$ python3 -q
>>> import numpy as np
>>> from numpy import linalg as LA
>>> np.set_printoptions(precision=3, suppress=True, linewidth=200, sign=" ")
>>> rnd = lambda a: np.round(a, 3) + 0
>>> feats = np.load("out7.npy")
>>> print(feats)
[[-0.54 -0.9   2.88]
 [-0.66 -1.1   3.52]
 [-0.6  -1.    3.2 ]
 [ 0.24  0.4  -1.28]
 [ 0.24  0.4  -1.28]
 [ 0.48  0.8  -2.56]]
>>> # rows 3 and 4 are equal
>>> Y = feats / LA.norm(feats, axis=1, keepdims=True)
>>> G = Y @ Y.T
>>> print((G - 2 * np.eye(6)).round(6).argmax(axis=1))
[ 1  0  0  4  3  3]
>>> print(rnd(G[2]))
[ 1.  1.  1. -1. -1. -1.]
>>> left, sig, VT = LA.svd(feats)
>>> print(rnd(sig))
[ 6.795  0.     0.   ]
>>> Y = left[:, :1] @ np.diag(sig[:1]) @ VT[:1]
>>> print(rnd(LA.norm(feats - Y) / LA.norm(feats)))
0.0
>>> print(LA.matrix_rank(feats, rtol=0.05))
1
>>> W1 = np.array([[1, 3, 2, 2, 2], [1, 2, 2, 1, 1], [1, 1, 3, 1, 2]])
>>> c = np.array([2, 2, -1, -2, 2])
>>> hid = np.maximum(feats @ W1 + c, 0)
>>> print((hid > 0).astype(int))
[[ 1  1  1  0  1]
 [ 1  1  1  0  1]
 [ 1  1  1  0  1]
 [ 1  1  0  0  1]
 [ 1  1  0  0  1]
 [ 1  1  0  0  0]]
>>> cent = np.array([[1, 2], [2, 2], [2, 1], [1, 2], [1, 0]])
>>> print(W1 @ cent)
[[ 15  14]
 [ 11  10]
 [ 12   9]]
>>> print(rnd(hid @ cent))
[[ 21.66  14.56]
 [ 25.14  16.24]
 [ 23.4   15.4 ]
 [  6.16   7.2 ]
 [  6.16   7.2 ]
 [  5.68   6.4 ]]
>>> print(np.allclose(feats[:-1].T @ LA.lstsq(feats[:-1].T, feats[-1])[0], feats[-1]))
True
>>> W0 = np.load("m.npy")
>>> print(W0)
[[ 1  1  3  2 -1 -4]
 [-2 -2 -6 -4  2  8]
 [ 0  0  0  0  0  0]]
>>> print(np.unique(W0.round(6), axis=0).shape)
(3, 6)
>>> J = np.array([[0, 0, -1, 0, -2, 0, 0],
...     [0, -1, 0, 0, 0, 0, 0],
...     [0, 0, 1, 0, 0, 0, 0],
...     [0, 0, 0, 0, 0, 0, -2],
...     [0, 0, 0, 0, 0, 0, 0]])
>>> print(J)
[[ 0  0 -1  0 -2  0  0]
 [ 0 -1  0  0  0  0  0]
 [ 0  0  1  0  0  0  0]
 [ 0  0  0  0  0  0 -2]
 [ 0  0  0  0  0  0  0]]
>>> # rows and columns are dependent
>>> rank = LA.matrix_rank(J)
>>> print(rank)
4
>>> null = LA.svd(J)[2][rank:].T
>>> print([int(LA.matrix_rank(J[:, :j + 1])) for j in range(7)])
[0, 1, 2, 2, 3, 3, 4]
>>> print(np.allclose(J @ null, 0))
True
>>> print(null.shape)
(7, 3)
>>> print([int(LA.matrix_rank(J[:i])) for i in range(1, len(J) + 1)])
[1, 2, 3, 4, 4]
>>> left, sig, VT = LA.svd(J)
>>> print(rnd(sig))
[ 2.288  2.     1.     0.874  0.   ]
>>> print(np.argmax(sig[:-1] / (sig[1:] + 1e-6)) + 1)
4
>>> Y = left[:, :4] @ np.diag(sig[:4]) @ VT[:4]
>>> print(rnd(LA.norm(J - Y, 2)), sig[4])
0.0 0.0
>>> left, sig, VT = LA.svd(J)
>>> evecs = VT[:(sig > 1e-8).sum()]
>>> rng = np.random.default_rng(42144)
>>> vec = J[0] + -3 * J[1] + rng.integers(2) * np.eye(7)[6]
>>> print(vec)
[ 0.  3. -1.  0. -2.  0.  1.]
>>> print(rnd(LA.norm(vec - evecs.T @ evecs @ vec)))
0.0
>>> print(rnd(evecs.T @ evecs))
[[ 0.  0.  0.  0.  0.  0.  0.]
 [ 0.  1.  0.  0.  0.  0.  0.]
 [ 0.  0.  1.  0.  0.  0.  0.]
 [ 0.  0.  0.  0.  0.  0.  0.]
 [ 0.  0.  0.  0.  1.  0.  0.]
 [ 0.  0.  0.  0.  0.  0.  0.]
 [ 0.  0.  0.  0.  0.  0.  1.]]
>>> W1 = np.array([[8, 1, -3, 9, -1],
...     [-4, -2, -1, -3, -2],
...     [-9, -9, 8, -9, -8],
...     [-3, -8, -5, -1, -7],
...     [6, -9, -9, 2, 7],
...     [3, 9, 0, 4, 0],
...     [-7, -5, 5, -6, 8]])
>>> c = np.array([3, 2, 1, 3, 3])
>>> hid = np.maximum(J @ W1 + c, 0)
>>> print(LA.matrix_rank(hid))
5
>>> cent = np.array([[1, 1], [3, 0], [4, 2], [0, 4], [0, 0]])
>>> print(W1 @ cent)
[[ -1  38]
 [-14 -18]
 [ -4 -29]
 [-47 -17]
 [-57  -4]
 [ 30  19]
 [ -2 -21]]
>>> print((hid @ cent).round(6).argmax(axis=1))
[ 0  1  0  1  1]
>>> X = np.load("mat.npy")
>>> print(X)
[[ 0  0  1]
 [ 0  1  0]
 [ 1  0  0]]
>>> vals, evecs = LA.eigvalsh(X)
Traceback (most recent call last):
  File "<python-input-58>", line 1, in <module>
    vals, evecs = LA.eigvalsh(X)
    ^^^^^^^^^^^
ValueError: too many values to unpack (expected 2)
>>> vals, evecs = LA.eigh(X)
>>> print(rnd(evecs @ np.diag(vals) @ evecs.T))
[[ 0.  0.  1.]
 [ 0.  1.  0.]
 [ 1.  0.  0.]]
>>> print(rnd(LA.eigvalsh(X + 2 * np.eye(3))))
[ 1.  3.  3.]
>>> print((vals > 1e-8).sum(), (vals < -1e-8).sum())
2 1
>>> print(X.sum(axis=1))
[ 1  1  1]
>>> print(X.sum(axis=0))
[ 1  1  1]
>>> print(X - X[0])
[[ 0  0  0]
 [ 0  1 -1]
 [ 1  0 -1]]
>>> print(np.unravel_index(np.abs(X).argmax(), X.shape))
(np.int64(0), np.int64(2))
>>> np.zeros(3, 3)
Traceback (most recent call last):
  File "<python-input-67>", line 1, in <module>
    np.zeros(3, 3)
    ~~~~~~~~^^^^^^
TypeError: Cannot interpret '3' as a data type
>>> print(np.abs(X).max())
1
>>> X[:, 3]
Traceback (most recent call last):
  File "<python-input-69>", line 1, in <module>
    X[:, 3]
    ~^^^^^^
IndexError: index 3 is out of bounds for axis 1 with size 3
>>> X[3]
Traceback (most recent call last):
  File "<python-input-70>", line 1, in <module>
    X[3]
    ~^^^
IndexError: index 3 is out of bounds for axis 0 with size 3
>>> print(LA.matrix_rank(X))
3
>>> print(np.diff(X, axis=0))
[[ 0  1 -1]
 [ 1 -1  0]]
>>> print(rnd(LA.norm(X)))
1.732
>>> print(np.count_nonzero(X))
3
>>> E = np.loadtxt("x.csv", delimiter=",")
>>> print(rnd(E))
[[ -1.54  -10.046   5.641   0.     16.241  -1.047]
 [  2.035  -6.445  -1.333   0.     17.978  -5.415]
 [ -5.29  -11.126  12.118   0.      9.026   4.463]
 [ -5.184   1.15    8.134   0.    -15.261   8.53 ]
 [  0.297   9.037  -3.29    0.    -17.332   2.651]
 [  6.492   2.292 -11.345   0.     11.646  -9.395]
 [ -2.434 -10.603   7.277   0.     15.122   0.162]
 [  3.469  11.048  -9.11    0.    -13.425  -1.632]
 [  4.688  11.227 -11.163   0.    -10.734  -3.484]
 [ -7.262  -7.696  14.283   0.     -2.763   8.74 ]
 [ -4.773   2.01    7.194   0.    -15.953   8.182]
 [ -7.142  -8.616  14.372   0.     -0.623   8.235]
 [  7.002   4.34  -12.815   0.      8.824  -9.489]
 [  6.301  10.475 -13.572   0.     -5.196  -6.275]
 [  7.193   5.556 -13.506   0.      6.87   -9.369]
 [ -5.005 -11.193  11.672   0.      9.873   3.993]
 [  0.22    8.966  -3.143   0.    -17.382   2.747]]
>>> # rows and columns are dependent
>>> left, sig, VT = LA.svd(E)
>>> evecs = VT[:(sig > 1e-8).sum()]
>>> vec = E[3] + -2 * E[10] + rng.integers(2) * np.eye(6)[2]
>>> print(rnd(vec))
[ 4.362 -2.87  -5.253  0.    16.645 -7.833]
>>> print(np.allclose(evecs.T @ evecs @ vec, vec))
False
>>> print(rnd(np.diag(evecs.T @ evecs)))
[ 0.133  0.315  0.516  0.     0.81   0.226]
>>> A = np.loadtxt("arr.csv", delimiter=",")
>>> print(A)
[[ 0.5    0.25   0.25   0.     0.     0.   ]
 [ 0.     0.5    0.25   0.25   0.     0.   ]
 [ 0.     0.25   0.25   0.25   0.     0.25 ]
 [ 0.     0.     0.25   0.25   0.25   0.25 ]
 [ 0.     0.333  0.     0.     0.667  0.   ]
 [ 0.     0.     0.     0.     0.     1.   ]]
>>> # rows sum to 1
>>> print(rnd(LA.matrix_power(A, 100)))
[[ 0.  0.  0.  0.  0.  1.]
 [ 0.  0.  0.  0.  0.  1.]
 [ 0.  0.  0.  0.  0.  1.]
 [ 0.  0.  0.  0.  0.  1.]
 [ 0.  0.  0.  0.  0.  1.]
 [ 0.  0.  0.  0.  0.  1.]]
>>> print(rnd(LA.matrix_power(A, 2)))
[[ 0.25   0.312  0.25   0.125  0.     0.062]
 [ 0.     0.312  0.25   0.25   0.062  0.125]
 [ 0.     0.188  0.188  0.188  0.062  0.375]
 [ 0.     0.146  0.125  0.125  0.229  0.375]
 [ 0.     0.389  0.083  0.083  0.445  0.   ]
 [ 0.     0.     0.     0.     0.     1.   ]]
>>> print(rnd(np.sort(np.abs(LA.eigvals(A)))[::-1]))
[ 1.     0.893  0.5    0.404  0.404  0.   ]
>>> print(A.sum(axis=1))
[ 1.  1.  1.  1.  1.  1.]
>>> p = np.eye(6)[3]
>>> for _ in range(4):
...     p = p @ A
...     print(p.round(3))
... 
[ 0.    0.    0.25  0.25  0.25  0.25]
[ 0.     0.146  0.125  0.125  0.229  0.375]
[ 0.     0.18   0.099  0.099  0.184  0.438]
[ 0.     0.176  0.095  0.095  0.148  0.487]
